% python3 -q
>>> import numpy as np
>>> np.set_printoptions(precision=2, suppress=True, linewidth=140, floatmode="fixed")
>>> A = np.load("mat.npy")
>>> A
array([[-1.80, -0.10,  4.97, -1.70],
       [ 0.30,  0.90, -2.12,  0.70],
       [ 0.20, -1.90,  0.58, -0.20],
       [-0.30, -0.20, -1.96,  0.70],
       [-0.80, -0.90, -1.73,  0.60],
       [ 0.30,  0.10,  1.71, -0.60],
       [ 0.70, -0.70,  5.21, -1.70],
       [ 1.10, -2.00,  2.65, -0.90],
       [-0.90,  0.00,  1.21, -0.40],
       [-0.50,  0.80, -0.49,  0.20],
       [-0.10,  0.30,  1.11, -0.40],
       [ 0.60, -0.80, -0.40,  0.10],
       [-0.80, -0.60, -1.05,  0.30],
       [ 0.80, -1.00,  0.03,  0.00],
       [ 0.90, -0.10,  1.34, -0.50],
       [ 0.20, -1.30,  2.70, -0.90],
       [ 0.30,  0.90, -3.16,  1.10],
       [-0.90, -0.20, -0.14,  0.00],
       [ 0.20, -1.10, -0.97,  0.40],
       [-0.70,  0.70, -1.75,  0.60],
       [-1.10,  1.40,  1.91, -0.60],
       [ 0.20, -0.60,  0.58, -0.20],
       [ 0.60, -1.80, -3.00,  1.00],
       [-1.70,  0.70,  1.35, -0.50],
       [-2.10, -0.10,  0.56, -0.20],
       [ 0.80, -1.40,  5.47, -1.80],
       [-1.30,  1.30, -1.33,  0.40],
       [-0.60,  0.70,  2.05, -0.70],
       [-0.60,  1.10, -4.69,  1.60],
       [ 1.50,  0.30,  2.95, -1.00],
       [ 0.50, -0.50,  2.22, -0.70]])
>>> ang = np.radians(36)
>>> r_ = np.eye(4)
>>> r_[0, 0] = r_[3, 3] = np.cos(ang)
>>> r_[0, 3], r_[3, 0] = -np.sin(ang), np.sin(ang)
>>> r_
array([[ 0.81,  0.00,  0.00, -0.59],
       [ 0.00,  1.00,  0.00,  0.00],
       [ 0.00,  0.00,  1.00,  0.00],
       [ 0.59,  0.00,  0.00,  0.81]])
>>> Y = A @ r_.T
>>> np.allclose(np.linalg.norm(A, axis=1), np.linalg.norm(Y, axis=1))
True
>>> np.linalg.svd(A, compute_uv=False), np.linalg.svd(Y, compute_uv=False)
(array([14.55,  5.96,  3.91,  0.17]), array([14.55,  5.96,  3.91,  0.17]))
>>> np.abs(Y - A).max(axis=0)
array([1.34, 0.00, 0.00, 1.20])
>>> np.allclose(A @ A.T, Y @ Y.T)
True
>>> U, sig, vt = np.linalg.svd(A)
>>> np.argmax(sig[:-1] / (sig[1:] + 1e-6)) + 1
np.int64(3)
>>> sig
array([14.55,  5.96,  3.91,  0.17])
>>> Y = U[:, :3] @ np.diag(sig[:3]) @ vt[:3]
>>> np.linalg.matrix_rank(Y)
np.int64(3)
>>> rng = np.random.default_rng(221)
>>> Y = A + rng.integers(-2, 3, (31, 3)) @ rng.integers(-2, 3, (3, 4))
>>> Y
array([[-0.80, -1.10,  6.97, -0.70],
       [ 5.30,  2.90,  1.88,  5.70],
       [-1.80, -6.90,  2.58, -2.20],
       [ 2.70,  0.80,  0.04,  5.70],
       [-0.80,  0.10, -1.73, -2.40],
       [-2.70, -3.90,  1.71, -3.60],
       [-2.30,  1.30, -0.79, -1.70],
       [ 2.10, -2.00,  2.65,  4.10],
       [-0.90,  1.00,  1.21, -3.40],
       [-3.50, -2.20, -2.49,  1.20],
       [-1.10,  1.30, -0.89, -1.40],
       [ 2.60, -3.80,  5.60, -1.90],
       [ 5.20,  0.40,  4.95,  6.30],
       [ 1.80,  2.00, -1.97,  3.00],
       [-2.10, -5.10,  1.34, -0.50],
       [ 2.20, -2.30,  6.70, -1.90],
       [-3.70, -5.10, -3.16, -0.90],
       [-3.90, -2.20, -2.14, -2.00],
       [ 3.20, -1.10,  3.03,  1.40],
       [ 1.30,  0.70,  0.25,  3.60],
       [-9.10, -0.60, -6.09, -6.60],
       [ 0.20,  1.40, -1.42,  0.80],
       [ 1.60, -0.80, -3.00,  3.00],
       [-0.70, -2.30,  5.35, -0.50],
       [ 0.90,  1.90,  2.56,  1.80],
       [-4.20, -3.40,  1.47, -6.80],
       [-0.30, -1.70,  2.67,  0.40],
       [-0.60,  2.70,  2.05, -6.70],
       [-1.60,  1.10, -6.69,  3.60],
       [ 4.50,  4.30,  2.95,  2.00],
       [-0.50,  1.50,  0.22, -4.70]])
>>> np.abs(Y - A).sum(axis=1)
array([ 5.00, 16.00, 11.00, 11.00,  4.00, 10.00, 11.00,  6.00,  4.00,  9.00,  5.00, 13.00, 19.00,  9.00,  8.00,  8.00, 12.00,  9.00,  8.00,
        7.00, 24.00,  5.00,  4.00,  8.00,  9.00, 16.00,  8.00,  8.00,  5.00, 10.00,  9.00])
>>> Xc = (Y - Y.mean(axis=0)) / Y.std(axis=0)
>>> Xc.std(axis=0)
array([1.00, 1.00, 1.00, 1.00])
>>> b = np.linalg.lstsq(np.delete(Xc, 0, axis=1), Xc[:, 0])[0]
>>> b
array([0.32, 0.55, 0.58])
>>> np.abs(b).argmax()
np.int64(2)
>>> M = np.load("x.npy")
>>> M
array([[ -3,   2,  -1,  -3,  -1,  -5,   0,  -4,  -5],
       [  1,   2,  -6,   0,   1,  -7,   1,   1,  -9],
       [ -1,  -1, -11,   3,  -1,  -3,   6,  -2, -10],
       [ -4,   0,  -8,   5,  -3,   1,   1,  -3,  -8],
       [ -6,  -3,  -9,   8,  -2,  -2,  -1,   0,  -9],
       [ -7,  -6, -10,  11,   1,   2,   2,   2,  -9],
       [ -2, -11, -15,  16,  -3,   6,   6,   4, -10],
       [ -1,  -6, -10,  21,  -8,  11,   7,   3, -15],
       [  3,  -7,  -6,  17,  -4,   7,   2,   0, -14],
       [  1,  -2,  -4,  13,   1,   4,   4,   1, -18],
       [  5,  -6,  -9,  15,   2,   5,   4,  -4, -22],
       [ 10,  -4,  -4,  20,   2,  10,   6,  -7, -21],
       [  6,  -9,  -5,  17,  -3,  12,   2,  -5, -26],
       [ 11,  -4,  -2,  18,  -7,   9,   3,  -5, -25],
       [ 16,  -4,   3,  20,  -5,   4,   8,  -9, -21],
       [ 17,  -5,   1,  23,  -9,  -1,  11,  -5, -24],
       [ 14,  -7,   0,  28,  -8,  -5,  10,  -3, -29],
       [ 15,  -2,   3,  24, -11,  -6,  12,  -2, -34],
       [ 17,  -4,   1,  25,  -6,  -1,  11,   3, -38],
       [ 21,  -2,   2,  30, -11,   2,  16,   0, -40],
       [ 26,  -7,   6,  26, -16,   3,  18,  -1, -45],
       [ 28,  -6,   5,  28, -13,   4,  22,  -5, -47],
       [ 33,  -5,   0,  24,  -9,   3,  25,  -9, -46],
       [ 36,   0,   5,  28,  -5,  -1,  26,  -7, -49],
       [ 37,   0,   5,  32,  -9,  -3,  24,  -3, -52],
       [ 37,   5,   2,  29, -11,  -3,  25,   1, -47],
       [ 40,   7,   5,  32,  -7,  -4,  25,   3, -44],
       [ 43,   6,   3,  27, -10,  -1,  20,   2, -46],
       [ 38,   3,  -2,  30, -10,  -5,  17,   6, -45],
       [ 40,   3,  -7,  29,  -6,  -1,  18,   6, -50],
       [ 42,   4,  -6,  24,  -5,   1,  19,   6, -49]])
>>> Xc = M - M.mean(axis=0)
>>> vecs = np.linalg.svd(Xc)[2][:1]
>>> Y = Xc - Xc @ vecs.T @ vecs
>>> (Xc @ vecs.T).std(axis=0)
array([26.01])
>>> Y.std(axis=0)
array([3.03, 4.02, 4.02, 4.44, 3.26, 4.93, 2.73, 4.18, 2.52])
>>> np.round(np.linalg.norm(Y) / np.linalg.norm(Xc), 2)
np.float64(0.4)
>>> np.round(np.diag(vecs.T @ vecs), 2) + 0
array([0.39, 0.01, 0.02, 0.10, 0.02, 0.00, 0.10, 0.00, 0.36])
>>> np.cov(Xc @ vecs.T, rowvar=False)
array(699.03)
